$ python -q
>>> import numpy as np
>>> import numpy.linalg as la
>>> np.set_printoptions(precision=3, suppress=True, linewidth=160, sign=" ")
>>> J = np.array([[1, 0, 3, 2, 5],
...     [-3, 3, 5, -4, 0],
...     [-3, 2, 4, -3, 2],
...     [3, -1, 2, 5, 1],
...     [1, 0, -1, 2, -4],
...     [1, 4, 4, 1, 3],
...     [4, -2, 2, -2, 0],
...     [-3, -5, -3, 3, -2],
...     [-5, -3, 2, 5, -2]])
>>> J[-1] = J[0] + 5 * J[1]
>>> print(J)
[[  1   0   3   2   5]
 [ -3   3   5  -4   0]
 [ -3   2   4  -3   2]
 [  3  -1   2   5   1]
 [  1   0  -1   2  -4]
 [  1   4   4   1   3]
 [  4  -2   2  -2   0]
 [ -3  -5  -3   3  -2]
 [-14  15  28 -18   5]]
>>> # row 8 is much longer than the rest
>>> x0 = np.array([2, 3, 4, 3, -8])
>>> rhs = J @ x0
>>> np.round(la.pinv(J) @ J, 3) + 0
array([[ 1.,  0.,  0.,  0.,  0.],
       [ 0.,  1.,  0.,  0.,  0.],
       [ 0.,  0.,  1.,  0.,  0.],
       [ 0.,  0.,  0.,  1.,  0.],
       [ 0.,  0.,  0.,  0.,  1.]])
>>> la.lstsq(J, rhs)[0]
array([ 2.,  3.,  4.,  3., -8.])
>>> rng = np.random.default_rng(98)
>>> rhs = rhs + 0.1 * rng.normal(size=9)
>>> rhs
array([-20.109,  10.876,  -8.944,  18.069,  36.043,   9.107,   3.969,  -7.941,  35.039])
>>> b, *_ = la.lstsq(J, rhs)
>>> print([round(float(la.norm(la.solve(J.T @ J + lam * np.eye(5), J.T @ rhs))), 2) for lam in (0, 1, 10, 100)])
[10.12, 9.73, 7.27, 2.18]
>>> b
array([ 1.995,  3.009,  4.006,  3.016, -8.012])
>>> other = J / np.sqrt((J ** 2).mean(axis=1, keepdims=True))
>>> other[5]
array([ 0.341,  1.364,  1.364,  0.341,  1.023])
>>> mat = np.loadtxt("test3.csv", delimiter=",")
>>> mat
array([[ 0.032, -0.074,  0.053, -0.116, -0.095],
       [-0.074,  0.172, -0.123,  0.27 ,  0.221],
       [ 0.053, -0.123,  0.088, -0.193, -0.158],
       [-0.116,  0.27 , -0.193,  0.425,  0.347],
       [-0.095,  0.221, -0.158,  0.347,  0.284]])
>>> # applying it twice changes nothing
>>> other = np.array([[2, 0], [2, 0], [-1, 0], [0, 2], [-1, -2]])
>>> mat @ other
array([[-0.042, -0.042],
       [ 0.098,  0.098],
       [-0.07 , -0.07 ],
       [ 0.154,  0.154],
       [ 0.126,  0.126]])
>>> np.einsum("ij->j", mat)
array([-0.2  ,  0.467, -0.333,  0.733,  0.6  ])
>>> la.matrix_rank(mat @ other)
np.int64(1)
>>> np.einsum("ik,kj->ji", mat, other)
array([[-0.042,  0.098, -0.07 ,  0.154,  0.126],
       [-0.042,  0.098, -0.07 ,  0.154,  0.126]])
>>> np.einsum("ij,ij->i", mat, mat)
array([ 0.032,  0.172,  0.088,  0.425,  0.284])
>>> np.einsum("ik,kj->ij", mat, other)
array([[-0.042, -0.042],
       [ 0.098,  0.098],
       [-0.07 , -0.07 ],
       [ 0.154,  0.154],
       [ 0.126,  0.126]])
>>> np.vstack([mat, other.T]).shape
(7, 5)
>>> la.matrix_rank(np.vstack([mat, other.T]))
np.int64(3)
>>> P = np.triu(np.array([[3, 5, 4, 5, 0],
...     [0, 1, 5, 2, 3],
...     [1, 0, 4, 1, 3],
...     [1, 2, 5, 3, 5],
...     [0, 2, 5, 1, 5]]), 1) + np.eye(5)
>>> other = P @ mat @ la.inv(P)
>>> np.round(la.det(other), 3)
np.float64(-0.0)
>>> evals, evecs = la.eigh(mat)
>>> x0 = np.array([6, 4, 9, 9, 4])
>>> evecs * np.abs(evals) @ evecs.T
array([[ 0.032, -0.074,  0.053, -0.116, -0.095],
       [-0.074,  0.172, -0.123,  0.27 ,  0.221],
       [ 0.053, -0.123,  0.088, -0.193, -0.158],
       [-0.116,  0.27 , -0.193,  0.425,  0.347],
       [-0.095,  0.221, -0.158,  0.347,  0.284]])
>>> print(round(float(x0 @ mat @ x0), 3))
35.088
>>> evecs * np.maximum(evals, 0) @ evecs.T
array([[ 0.032, -0.074,  0.053, -0.116, -0.095],
       [-0.074,  0.172, -0.123,  0.27 ,  0.221],
       [ 0.053, -0.123,  0.088, -0.193, -0.158],
       [-0.116,  0.27 , -0.193,  0.425,  0.347],
       [-0.095,  0.221, -0.158,  0.347,  0.284]])
>>> round(np.abs(mat).sum(axis=1).max(), 3), round(float(np.abs(evals).max()), 3)
(np.float64(1.351), 1.0)
>>> (np.sign(evecs[:, -1].round(6)) == np.sign(evecs[0, -1].round(6))).astype(int)
array([ 1,  0,  1,  0,  0])
>>> np.round(la.eigvalsh(mat[1:, 1:]), 3) + 0
array([ 0.   ,  0.   ,  0.   ,  0.968])
>>> U, sigma, Vh = la.svd(mat)
>>> sigma.round(3) + 0
array([ 1.,  0.,  0.,  0.,  0.])
>>> other = U[:, :1] @ np.diag(sigma[:1]) @ Vh[:1]
>>> round(np.abs(mat - other).max(), 3)
np.float64(0.0)
>>> la.matrix_rank(other)
np.int64(1)
>>> feats = np.loadtxt("out16.csv", delimiter=",")
>>> feats
array([[-0.2  ,  0.1  ,  0.2  , -0.7  ,  1.6  ,  0.9  ,  1.5  ,  0.613, -0.2  ,  0.6  ],
       [ 0.2  , -1.   ,  0.7  ,  0.5  ,  1.   , -0.9  , -0.4  ,  2.056, -0.7  ,  0.5  ],
       [ 1.5  , -0.3  , -0.4  , -0.5  , -1.2  ,  0.8  ,  0.6  , -1.214,  1.   , -0.2  ],
       [-0.5  ,  0.7  ,  2.   ,  1.1  , -0.1  ,  2.6  , -0.2  ,  6.086, -0.4  , -1.2  ],
       [ 0.7  ,  0.3  ,  3.1  , -1.4  , -0.2  ,  0.1  ,  1.7  ,  9.126,  0.2  ,  0.4  ],
       [ 1.5  , -1.   ,  1.3  ,  0.4  , -0.8  ,  0.5  , -1.9  ,  3.823, -1.2  ,  1.   ],
       [-0.2  ,  0.6  , -0.2  , -0.4  ,  2.4  ,  2.2  , -0.2  , -0.619,  0.1  ,  1.7  ],
       [-0.6  ,  2.7  ,  1.1  , -0.9  ,  0.   , -0.5  , -1.   ,  3.345, -0.6  , -0.1  ],
       [-1.3  ,  2.1  ,  1.8  , -0.8  , -0.1  ,  0.   ,  0.3  ,  5.39 , -0.3  ,  1.5  ],
       [ 1.8  ,  0.9  , -0.2  ,  0.   ,  2.3  , -1.2  ,  0.7  , -0.57 , -0.3  ,  1.2  ],
       [-0.5  , -1.1  , -0.2  ,  0.   , -0.3  ,  0.7  , -0.6  , -0.525, -0.6  , -1.2  ],
       [ 0.   ,  1.3  ,  1.5  ,  0.3  ,  0.9  ,  0.5  , -1.6  ,  4.531,  1.9  ,  0.1  ],
       [-0.3  , -1.7  , -0.8  ,  1.2  ,  0.2  , -0.2  ,  0.5  , -2.483,  1.4  ,  0.9  ],
       [-1.1  , -0.6  ,  0.1  ,  1.7  , -1.   , -0.4  , -0.3  ,  0.253,  1.1  , -0.8  ],
       [-2.   ,  0.4  , -0.3  ,  0.9  , -0.6  ,  1.8  ,  0.3  , -0.868, -0.1  , -0.3  ],
       [-2.   , -1.   ,  0.5  , -0.4  , -1.2  ,  0.2  ,  0.5  ,  1.457, -0.2  ,  0.5  ],
       [-0.6  , -0.6  , -0.9  , -0.5  ,  1.   ,  1.   , -0.2  , -2.72 ,  0.8  , -0.1  ],
       [ 1.7  , -0.8  , -0.1  ,  0.1  , -0.5  , -0.8  , -2.3  , -0.222, -1.5  ,  0.6  ],
       [ 1.9  ,  0.   , -0.3  , -0.3  ,  0.5  , -1.2  ,  1.2  , -0.993,  1.8  , -1.3  ],
       [-0.2  ,  0.3  ,  1.7  , -0.5  ,  0.5  ,  0.9  ,  0.9  ,  5.005, -0.2  , -0.2  ],
       [-1.2  , -0.6  ,  1.7  , -1.   , -0.4  ,  1.9  , -0.9  ,  4.955,  1.2  ,  0.6  ],
       [-0.1  ,  0.8  ,  0.3  , -0.6  ,  0.   ,  0.   ,  0.3  ,  0.695,  0.8  , -0.2  ],
       [-0.1  ,  0.1  ,  1.1  , -0.1  ,  0.   , -0.1  , -0.9  ,  3.297, -0.9  ,  0.5  ],
       [ 2.   ,  1.6  , -0.3  , -0.3  , -1.6  ,  0.   ,  1.   , -1.017,  0.7  , -0.3  ],
       [ 1.1  ,  0.4  ,  1.   , -0.5  ,  1.   , -0.2  , -1.   ,  3.091,  0.6  ,  0.6  ],
       [-1.4  , -0.3  ,  0.1  , -1.6  , -0.6  , -1.3  , -1.   ,  0.102, -1.7  ,  1.5  ],
       [ 0.8  , -0.5  ,  0.3  , -0.4  ,  0.8  , -0.2  ,  1.   ,  1.052,  0.1  , -0.1  ],
       [ 0.7  , -0.4  , -0.5  , -2.5  , -1.5  , -0.1  ,  0.8  , -1.594, -0.6  ,  0.3  ],
       [ 1.1  ,  1.5  , -0.4  , -0.5  ,  0.2  ,  1.6  ,  0.3  , -1.228,  0.8  ,  0.2  ],
       [-0.9  ,  0.1  ,  0.4  , -1.4  , -1.5  , -0.7  , -0.5  ,  1.133,  2.7  , -2.   ],
       [-1.7  ,  0.   ,  0.8  , -0.3  ,  0.1  , -0.8  , -0.1  ,  2.517,  0.   ,  0.5  ],
       [ 0.   ,  0.8  ,  0.3  ,  0.4  ,  2.5  ,  1.5  ,  0.6  ,  0.892, -0.7  ,  0.9  ],
       [ 0.3  ,  0.7  , -1.1  , -1.   ,  1.2  ,  1.   ,  1.4  , -3.346,  0.1  ,  0.6  ],
       [-0.2  , -0.6  , -1.3  ,  1.3  , -0.1  , -0.1  , -0.8  , -4.004, -0.2  ,  1.5  ],
       [ 0.4  , -1.2  ,  0.4  , -2.6  , -1.4  , -1.8  ,  1.   ,  1.176,  1.3  , -0.2  ]])
>>> P = feats @ la.solve(feats.T @ feats, feats.T)
>>> np.allclose(P @ P, P)
True
>>> arr = np.array([[2, 1, 0, 2, 3],
...     [0, 4, 1, 1, 0],
...     [0, 0, 1, 1, 4],
...     [0, 0, 0, 3, 3],
...     [0, 0, 0, 0, 0]])
>>> # triangular: eigenvalues sit on the diagonal
>>> la.matrix_power(arr, 3)
array([[  8,  28,   7,  48,  49],
       [  0,  64,  21,  45,  44],
       [  0,   0,   1,  13,  16],
       [  0,   0,   0,  27,  27],
       [  0,   0,   0,   0,   0]])
>>> (arr + arr.T) / 2
array([[ 2. ,  0.5,  0. ,  1. ,  1.5],
       [ 0.5,  4. ,  0.5,  0.5,  0. ],
       [ 0. ,  0.5,  1. ,  0.5,  2. ],
       [ 1. ,  0.5,  0.5,  3. ,  1.5],
       [ 1.5,  0. ,  2. ,  1.5,  0. ]])
>>> np.allclose(arr @ arr.T, arr.T @ arr)
False
>>> M = np.load("mat.npy")
>>> print(M)
[[ 0  0  0  0  1  0  0  1  0  0  0  1  1]
 [ 0  0  0  0  1  0  0  1  0  0  0  0  1]
 [ 0  0  0  0  0  0  0  0  1  0  1  0  0]
 [ 0  0  0  0  0  0  1  0  0  1  0  0  0]
 [ 1  1  0  0  0  0  0  0  1  0  0  0  1]
 [ 0  0  0  0  0  0  0  0  0  0  0  0  0]
 [ 0  0  0  1  0  0  0  0  0  0  1  0  0]
 [ 1  1  0  0  0  0  0  0  0  1  0  0  0]
 [ 0  0  1  0  1  0  0  0  0  0  0  0  0]
 [ 0  0  0  1  0  0  0  1  0  0  0  0  1]
 [ 0  0  1  0  0  0  1  0  0  0  0  1  0]
 [ 1  0  0  0  0  0  0  0  0  0  1  0  0]
 [ 1  1  0  0  1  0  0  0  0  1  0  0  0]]
>>> # 2 groups of indices that never mix
>>> print(np.trace(M @ M @ M) // 6)
2
>>> np.argwhere(np.triu(M))
array([[  0,   4],
       [  0,   7],
       [  0,  11],
       [  0,  12],
       [  1,   4],
       [  1,   7],
       [  1,  12],
       [  2,   8],
       [  2,  10],
       [  3,   6],
       [  3,   9],
       [  4,   8],
       [  4,  12],
       [  6,  10],
       [  7,   9],
       [  9,  12],
       [ 10,  11]])
>>> Lm = np.diag(M.sum(axis=1)) - M
>>> la.matrix_rank(Lm)
np.int64(11)
>>> print((la.eigvalsh(Lm) < 1e-8).sum())
2
>>> evals, evecs = la.eigh(M)
>>> x0 = np.array([0, 9, 3, 7, 8, 7, 9, 3, 8, 1, 7, 2, 6])
>>> print(np.abs(M).sum(axis=1).max(), np.round(np.abs(evals).max(), 3))
4 3.263
>>> round(x0 @ M @ x0 / (x0 @ x0), 3), round(float(evals[0]), 3), np.round(evals[-1], 3)
(np.float64(1.879), -2.686, np.float64(3.263))
>>> np.round(la.eigvalsh(M[1:, 1:]), 3) + 0
array([-2.22 , -1.969, -1.538, -1.041, -0.397,  0.   ,  0.   ,  0.43 ,  0.65 ,  1.534,  1.906,  2.645])
>>> (np.sign(evecs[:, -1].round(6)) == np.sign(evecs[0, -1].round(6))).astype(int)
array([ 1,  1,  1,  1,  1,  0,  1,  1,  1,  1,  1,  1,  1])
>>> x0 @ M @ x0
np.int64(932)
>>> U, sigma, Vh = la.svd(M)
>>> evecs = Vh[:(sigma > 1e-8).sum()]
>>> x0 = M[9] + -3 * M[4] + rng.integers(2) * np.eye(13)[12]
>>> x0
array([-3., -3.,  0.,  1.,  0.,  0.,  0.,  1., -3.,  0.,  0.,  0., -2.])
>>> print(np.round(np.diag(evecs.T @ evecs), 3) + 0)
[ 1.  1.  1.  1.  1.  0.  1.  1.  1.  1.  1.  1.  1.]
>>> la.matrix_rank(np.vstack([M, x0]))
np.int64(12)
>>> round(float(la.norm(x0 - evecs.T @ evecs @ x0)), 3)
0.0
>>> print(round(float(la.eigvalsh(M).min()), 3))
-2.686
>>> F = np.load("data.npy")
>>> F
array([[  0.009,  -0.01 ,  -0.053,   0.112,  -0.058,  -0.001,  -0.044,  -0.017,   0.058,   0.092,  -0.033,   0.102,   0.033],
       [ -1.402,  -0.504,  -0.846,  -0.597,   1.267,  -0.524,  -0.762,  -0.779,   0.01 ,   0.835,   0.056,   0.833,   0.487],
       [ -1.754,  -0.748,  -1.168,  -0.754,   1.767,  -0.728,  -1.154,  -1.103,   0.009,   1.093,   0.011,   1.012,   0.67 ],
       [  2.506,   1.063,   1.515,   0.984,  -2.481,   0.959,   1.568,   1.485,   0.02 ,  -1.434,   0.025,  -1.484,  -0.908],
       [-11.567,  -4.616,  -6.907,  -4.631,  11.558,  -4.63 ,  -6.936,  -6.958,  -0.056,   6.944,   0.003,   6.983,   4.616],
       [ -1.92 ,  -0.81 ,  -1.178,  -0.845,   2.07 ,  -0.798,  -1.195,  -1.147,  -0.072,   1.174,   0.078,   1.231,   0.726],
       [ -0.835,  -0.38 ,  -0.422,  -0.341,   0.79 ,  -0.326,  -0.486,  -0.5  ,   0.004,   0.507,   0.047,   0.556,   0.377],
       [ -7.53 ,  -2.959,  -4.619,  -3.011,   7.489,  -3.09 ,  -4.533,  -4.52 ,  -0.016,   4.528,  -0.034,   4.556,   3.055],
       [  2.429,   1.009,   1.5  ,   0.956,  -2.46 ,   1.025,   1.596,   1.458,  -0.038,  -1.575,   0.045,  -1.498,  -0.961],
       [  1.64 ,   0.625,   0.977,   0.669,  -1.726,   0.712,   1.005,   1.021,   0.059,  -0.958,   0.024,  -1.042,  -0.654],
       [ -4.759,  -1.875,  -2.779,  -1.821,   4.785,  -1.851,  -2.841,  -2.851,  -0.006,   2.867,   0.008,   2.754,   1.938],
       [ -7.437,  -2.986,  -4.57 ,  -3.016,   7.594,  -3.068,  -4.534,  -4.476,   0.042,   4.56 ,   0.053,   4.629,   3.015],
       [ -2.484,  -0.944,  -1.537,  -0.976,   2.544,  -0.966,  -1.402,  -1.451,  -0.013,   1.492,  -0.04 ,   1.536,   1.019],
       [ -8.661,  -3.524,  -5.156,  -3.483,   8.588,  -3.433,  -5.115,  -5.083,   0.011,   5.15 ,   0.052,   5.116,   3.463],
       [  3.005,   1.165,   1.842,   1.244,  -3.016,   1.215,   1.8  ,   1.756,  -0.048,  -1.806,  -0.074,  -1.823,  -1.211],
       [  7.293,   2.9  ,   4.394,   2.897,  -7.241,   2.872,   4.41 ,   4.4  ,  -0.03 ,  -4.249,  -0.027,  -4.355,  -2.914],
       [  1.962,   0.789,   1.123,   0.783,  -1.916,   0.746,   1.239,   1.219,   0.007,  -1.153,  -0.033,  -1.135,  -0.764],
       [ -3.48 ,  -1.429,  -2.112,  -1.389,   3.447,  -1.364,  -2.059,  -2.152,  -0.15 ,   2.178,  -0.032,   2.137,   1.406]])
>>> U, sigma, Vh = la.svd(J, full_matrices=False)
>>> np.round(U.T @ U, 3) + 0
array([[ 1.,  0.,  0.,  0.,  0.],
       [ 0.,  1.,  0.,  0.,  0.],
       [ 0.,  0.,  1.,  0.,  0.],
       [ 0.,  0.,  0.,  1.,  0.],
       [ 0.,  0.,  0.,  0.,  1.]])
>>> np.round(U.T @ J @ Vh.T, 3) + 0
array([[ 41.255,   0.   ,   0.   ,   0.   ,   0.   ],
       [  0.   ,   9.778,   0.   ,   0.   ,   0.   ],
       [  0.   ,   0.   ,   6.132,   0.   ,   0.   ],
       [  0.   ,   0.   ,   0.   ,   4.957,   0.   ],
       [  0.   ,   0.   ,   0.   ,   0.   ,   4.821]])
>>> sigma
array([ 41.255,   9.778,   6.132,   4.957,   4.821])
>>> np.round(Vh @ Vh.T, 3) + 0
array([[ 1.,  0.,  0.,  0.,  0.],
       [ 0.,  1.,  0.,  0.,  0.],
       [ 0.,  0.,  1.,  0.,  0.],
       [ 0.,  0.,  0.,  1.,  0.],
       [ 0.,  0.,  0.,  0.,  1.]])
